$ ipython --no-banner

In [1]: import numpy as np

In [2]: from numpy import linalg as LA

In [3]: np.set_printoptions(suppress=True, linewidth=200)

In [4]: def rd(a):
   ...:     return np.round(a, 3) + 0
   ...: 

In [5]: B = np.array([[0, 1], [2, 3]])

In [6]: Z = np.array([[-2, 2, -2], [2, -2, 1], [1, 0, 2]])

In [7]: A = np.kron(B, Z)

In [8]: A
Out[8]: 
array([[ 0,  0,  0, -2,  2, -2],
       [ 0,  0,  0,  2, -2,  1],
       [ 0,  0,  0,  1,  0,  2],
       [-4,  4, -4, -6,  6, -6],
       [ 4, -4,  2,  6, -6,  3],
       [ 2,  0,  4,  3,  0,  6]])

In [9]: f = np.array([2, 2, -1])

In [10]: np.convolve(A[0], f)
Out[10]: array([ 0,  0,  0, -4,  0,  2, -6,  2])

In [11]: np.polyval(f, A[0])
Out[11]: array([-1, -1, -1,  3, 11,  3])

In [12]: np.array([np.convolve(row, f, "same") for row in A])
Out[12]: 
array([[  0,   0,  -4,   0,   2,  -6],
       [  0,   0,   4,   0,  -4,   4],
       [  0,   0,   2,   2,   3,   4],
       [  0,   4, -24,   4,   6, -18],
       [  0,  -8,  20,  -2, -12,  12],
       [  4,   6,  14,   2,   9,  12]])

In [13]: left, s, VT = LA.svd(A, full_matrices=False)

In [14]: np.allclose(left * s @ VT, A)
Out[14]: True

In [15]: (s > 1e-8).sum()
Out[15]: np.int64(6)

In [16]: np.abs(left[:, 0]).round(6).argmax()
Out[16]: np.int64(3)

In [17]: rd(np.abs(VT[0]))
Out[17]: array([0.325, 0.285, 0.299, 0.525, 0.462, 0.484])

In [18]: left.shape, s.shape, VT.shape
Out[18]: ((6, 6), (6,), (6, 6))
